$ python3 -q
>>> import numpy as np
>>> from numpy import linalg as LA
>>> np.set_printoptions(precision=2, suppress=True, linewidth=140, legacy="1.25")
>>> tidy = lambda a: np.round(a, 2) + 0
>>> J = np.load("m.npy")
>>> print(J)
[[0 0 0]
 [0 9 6]
 [0 6 4]]
>>> print([round(float(x), 2) for x in LA.svd(J, compute_uv=False)[:3]])
[13.0, 0.0, 0.0]
>>> print(LA.cond(J) > 100)
True
>>> print(np.argsort(-LA.norm(J, axis=0).round(6), kind="stable")[:3])
[1 2 0]
>>> print(tidy(LA.norm(J, 2) / LA.norm(J)))
1.0
>>> print(tidy(J @ LA.pinv(J) @ J))
[[0. 0. 0.]
 [0. 9. 6.]
 [0. 6. 4.]]
>>> print(LA.lstsq(J[:-1].T, J[-1])[2])
1
>>> print(np.unique(J.round(6), axis=0).shape)
(3, 3)
>>> P = np.triu(np.array([[1, 0, 2], [-1, 0, -1], [1, 1, 0]]), 1) + np.eye(3)
>>> B = P @ J @ LA.inv(P)
>>> print(np.poly(B))
[  1. -13.   0.   0.]
>>> print(B)
[[ 0. 12. 20.]
 [ 0.  3.  5.]
 [ 0.  6. 10.]]
>>> print(LA.matrix_rank(B))
1
>>> feats = np.load("run14.npy")
>>> print(feats)
[[0 0 0 0]
 [8 0 0 0]
 [0 2 0 0]
 [0 0 9 0]]
>>> x0 = np.array([0, 0, 0, 0])
>>> print(LA.norm(feats @ x0) <= LA.norm(feats, 2) * LA.norm(x0) + 1e-9)
True
>>> print((feats * x0).sum(axis=1))
[0 0 0 0]
>>> print(feats @ np.eye(4)[1])
[0. 0. 2. 0.]
>>> print(feats * x0)
[[0 0 0 0]
 [0 0 0 0]
 [0 0 0 0]
 [0 0 0 0]]
>>> print(tidy(LA.det(2 * feats)), tidy(LA.det(feats)))
0.0 0.0
>>> print(np.kron(np.eye(2, dtype=int), feats))
[[0 0 0 0 0 0 0 0]
 [8 0 0 0 0 0 0 0]
 [0 2 0 0 0 0 0 0]
 [0 0 9 0 0 0 0 0]
 [0 0 0 0 0 0 0 0]
 [0 0 0 0 8 0 0 0]
 [0 0 0 0 0 2 0 0]
 [0 0 0 0 0 0 9 0]]
>>> print(np.poly(feats))
[1. 0. 0. 0. 0.]
>>> U, sigma, VT = LA.svd(feats)
>>> evecs = VT[:(sigma > 1e-8).sum()]
>>> rng = np.random.default_rng(59)
>>> x0 = feats[0] + -1 * feats[2] + rng.integers(2) * np.eye(4)[0]
>>> print(x0)
[ 1. -2.  0.  0.]
>>> print(np.allclose(evecs.T @ evecs @ x0, x0))
True
>>> print(evecs.T @ evecs)
[[1. 0. 0. 0.]
 [0. 1. 0. 0.]
 [0. 0. 1. 0.]
 [0. 0. 0. 0.]]
>>> B = feats + rng.integers(-2, 3, (4, 3)) @ rng.integers(-2, 3, (3, 4))
>>> print(B)
[[-2  2  4  5]
 [10 -2  0  4]
 [ 4 -2 -6 -7]
 [ 8 -8  3 -2]]
>>> print(LA.matrix_rank(B - feats, tol=1e-8))
3
>>> print(np.abs(B - feats).sum(axis=1))
[13  8 21 24]
>>> P = np.triu(np.array([[2, 0, 2, 0], [4, 5, 3, 7], [6, 0, 9, 4], [4, 8, 6, 1]]), 1) + np.eye(4)
>>> B = P @ feats @ LA.inv(P)
>>> print(np.trace(B), np.trace(feats))
0.0 0
>>> print(P @ feats - feats @ P)
[[  0.   4.   0.   0.]
 [  0.   6.  47.   0.]
 [  0.   0.  30. -14.]
 [  0.   0.   0. -36.]]
>>> print(LA.matrix_rank(B))
3
>>> print(tidy(np.poly(B)))
[1. 0. 0. 0. 0.]
